$ ipython --no-banner

In [1]: import numpy as np

In [2]: np.set_printoptions(suppress=True, linewidth=200)

In [3]: W0 = np.load("layer1.npy")

In [4]: W0
Out[4]: 
array([[1, 0, 0],
       [1, 1, 0],
       [2, 0, 1]])

In [5]: rng = np.random.default_rng(842035)

In [6]: lab = rng.permutation(3)

In [7]: lab
Out[7]: array([2, 1, 0])

In [8]: other = W0[lab][:, lab]

In [9]: print(np.diag(other))
[1 1 1]

In [10]: print(np.trace(other))
3

In [11]: round(float(np.linalg.det(other)), 3), round(np.linalg.det(W0[lab]), 3)
Out[11]: (1.0, np.float64(-1.0))

In [12]: other
Out[12]: 
array([[1, 0, 2],
       [0, 1, 1],
       [0, 0, 1]])

In [13]: round(np.linalg.norm(W0, "nuc"), 3)
Out[13]: np.float64(4.0)

In [14]: print(round(np.linalg.norm(W0, 2), 3))
2.618

In [15]: round(float(np.linalg.norm(W0[1], 1)), 3), round(float(np.linalg.norm(W0[1], np.inf)), 3)
Out[15]: (2.0, 1.0)

In [16]: print(round(np.linalg.norm(W0, 1), 3), np.round(np.linalg.norm(W0, np.inf), 3))
4.0 3.0

In [17]: np.linalg.norm(W0, axis=1).argmax()
Out[17]: np.int64(2)

In [18]: print(np.round(np.linalg.norm(W0, axis=0), 3))
[2.449 1.    1.   ]

In [19]: Q, vecs = np.linalg.qr(W0[:, :1])[0], np.linalg.qr(W0[:, 1:])[0]

In [20]: sig = np.linalg.svd(Q.T @ vecs, compute_uv=False)

In [21]: sig.round(3)
Out[21]: array([0.913])

In [22]: np.round(np.degrees(np.arccos(sig.clip(0, 1))), 3)
Out[22]: array([24.095])

In [23]: print(round(float(np.linalg.norm(Q @ Q.T - vecs @ vecs.T, 2)), 3))
1.0
